In [1]: import numpy as np

In [2]: np.set_printoptions(precision=2, suppress=True, linewidth=120)

In [3]: rd = lambda a: np.round(a, 2) + 0

In [4]: O, _ = np.linalg.qr(np.array([[1.5, 0.0, 1.7, 1.5, -0.1],
   ...:     [-0.5, -1.5, 0.3, 1.7, -0.8],
   ...:     [-0.5, 1.1, 0.3, 0.2, -0.6],
   ...:     [-1.6, 1.0, 0.8, -0.5, -1.0],
   ...:     [-2.3, 1.0, -0.5, -1.3, 0.4]]))

In [5]: K = -1 * O

In [6]: print(rd(K))
[[ 0.46 -0.26  0.7   0.03 -0.48]
 [-0.15  0.82  0.42 -0.35  0.01]
 [-0.15 -0.45  0.11 -0.85  0.19]
 [-0.49 -0.22  0.56  0.39  0.5 ]
 [-0.71 -0.1  -0.05  0.01 -0.7 ]]

In [7]: x0 = np.array([-1, 2, -1, -3, -3])

In [8]: a = np.maximum(K @ x0, 0)

In [9]: rd(K.T @ a)
Out[9]: array([-2.39,  1.23,  1.02, -1.76, -1.6 ])

In [10]: np.flatnonzero(a > 1e-9)
Out[10]: array([1, 2, 4])

In [11]: B = np.array([[1, 4], [1, 5]])

In [12]: mat = np.tile(B, (2, 2))

In [13]: mat
Out[13]: 
array([[1, 4, 1, 4],
       [1, 5, 1, 5],
       [1, 4, 1, 4],
       [1, 5, 1, 5]])

In [14]: def softmax(z):
    ...:     e = np.exp(z - z.max(axis=-1, keepdims=True))
    ...:     return e / e.sum(axis=-1, keepdims=True)
    ...: 

In [15]: rd(softmax(10 * K[4]))
Out[15]: array([0.  , 0.18, 0.29, 0.53, 0.  ])

In [16]: att = K @ K.T / np.sqrt(5)

In [17]: rd(softmax(att))
Out[17]: 
array([[0.28, 0.18, 0.18, 0.18, 0.18],
       [0.18, 0.28, 0.18, 0.18, 0.18],
       [0.18, 0.18, 0.28, 0.18, 0.18],
       [0.18, 0.18, 0.18, 0.28, 0.18],
       [0.18, 0.18, 0.18, 0.18, 0.28]])

In [18]: U, sigma, Vh = np.linalg.svd(mat)

In [19]: rd(sigma)
Out[19]: array([13.11,  0.31,  0.  ,  0.  ])

In [20]: np.argmax(sigma[:-1] / (sigma[1:] + 1e-6)) + 1
Out[20]: np.int64(2)

In [21]: B = U[:, :2] @ np.diag(sigma[:2]) @ Vh[:2]

In [22]: np.linalg.matrix_rank(B)
Out[22]: np.int64(2)

In [23]: np.linalg.matrix_rank(mat, rtol=0.05)
Out[23]: np.int64(1)

In [24]: rd(np.linalg.norm(mat - B, 2)), rd(sigma[2])
Out[24]: (np.float64(0.0), np.float64(0.0))

In [25]: rd(B)
Out[25]: 
array([[1., 4., 1., 4.],
       [1., 5., 1., 5.],
       [1., 4., 1., 4.],
       [1., 5., 1., 5.]])

In [26]: r0 = np.array([0, -1, -1])

In [27]: print(np.convolve(mat[3], r0))
[ 0 -1 -6 -6 -6 -5]

In [28]: np.cross(mat[3, :3], mat[1, :3])
Out[28]: array([0, 0, 0])

In [29]: print(np.correlate(mat[3], mat[1], "full"))
[ 5 26 15 52 15 26  5]

In [30]: np.unique(mat.round(6), axis=0).shape
Out[30]: (2, 4)

In [31]: rd(np.trace(np.linalg.pinv(mat) @ mat))
Out[31]: np.float64(2.0)

In [32]: print(np.linalg.lstsq(mat[:-1].T, mat[-1])[2])
2

In [33]: rng = np.random.default_rng(344)

In [34]: B = mat + rng.integers(-2, 3, (4, 2)) @ rng.integers(-2, 3, (2, 4))

In [35]: B
Out[35]: 
array([[-5,  0,  5, -1],
       [-3,  1,  5,  1],
       [ 1,  8, -3,  6],
       [ 1,  3,  3,  4]])

In [36]: rd(np.linalg.svd(B - mat, compute_uv=False))
Out[36]: array([13.63,  4.04,  0.  ,  0.  ])

In [37]: np.abs(B - mat).sum(axis=1)
Out[37]: array([19, 16, 10,  5])

In [38]: np.linalg.matrix_rank(B - mat, tol=1e-8)
Out[38]: np.int64(2)

In [39]: F = np.array([[0, 0, 1], [1, 0, 0], [0, 1, 0]])

In [40]: np.kron(np.eye(2, dtype=int), F)
Out[40]: 
array([[0, 0, 1, 0, 0, 0],
       [1, 0, 0, 0, 0, 0],
       [0, 1, 0, 0, 0, 0],
       [0, 0, 0, 0, 0, 1],
       [0, 0, 0, 1, 0, 0],
       [0, 0, 0, 0, 1, 0]])

In [41]: print(rd(np.linalg.det(F.T)))
1.0

In [42]: rd(np.linalg.det(2 * F)), rd(np.linalg.det(F))
Out[42]: (np.float64(8.0), np.float64(1.0))

In [43]: rd(np.poly(F))
Out[43]: array([ 1.,  0.,  0., -1.])

In [44]: rd(np.linalg.eigvals(F))
Out[44]: array([-0.5+0.87j, -0.5-0.87j,  1. +0.j  ])

In [45]: rd(np.linalg.svd(F, compute_uv=False))
Out[45]: array([1., 1., 1.])

In [46]: F.T @ F
Out[46]: 
array([[1, 0, 0],
       [0, 1, 0],
       [0, 0, 1]])

In [47]: rd(np.linalg.pinv(F))
Out[47]: 
array([[0., 1., 0.],
       [0., 0., 1.],
       [1., 0., 0.]])

In [48]: rd(np.linalg.norm(F, axis=0))
Out[48]: array([1., 1., 1.])

In [49]: F @ F.T
Out[49]: 
array([[1, 0, 0],
       [0, 1, 0],
       [0, 0, 1]])

In [50]: r0 = np.array([-2, -2, 1])

In [51]: B = F + np.outer(r0, np.eye(3)[1])

In [52]: rd(np.linalg.det(B) / np.linalg.det(F)), rd(1 + np.linalg.solve(F, r0)[1])
Out[52]: (np.float64(2.0), np.float64(2.0))

In [53]: B
Out[53]: 
array([[ 0., -2.,  1.],
       [ 1., -2.,  0.],
       [ 0.,  2.,  0.]])

In [54]: np.linalg.matrix_rank(B - F)
Out[54]: np.int64(1)
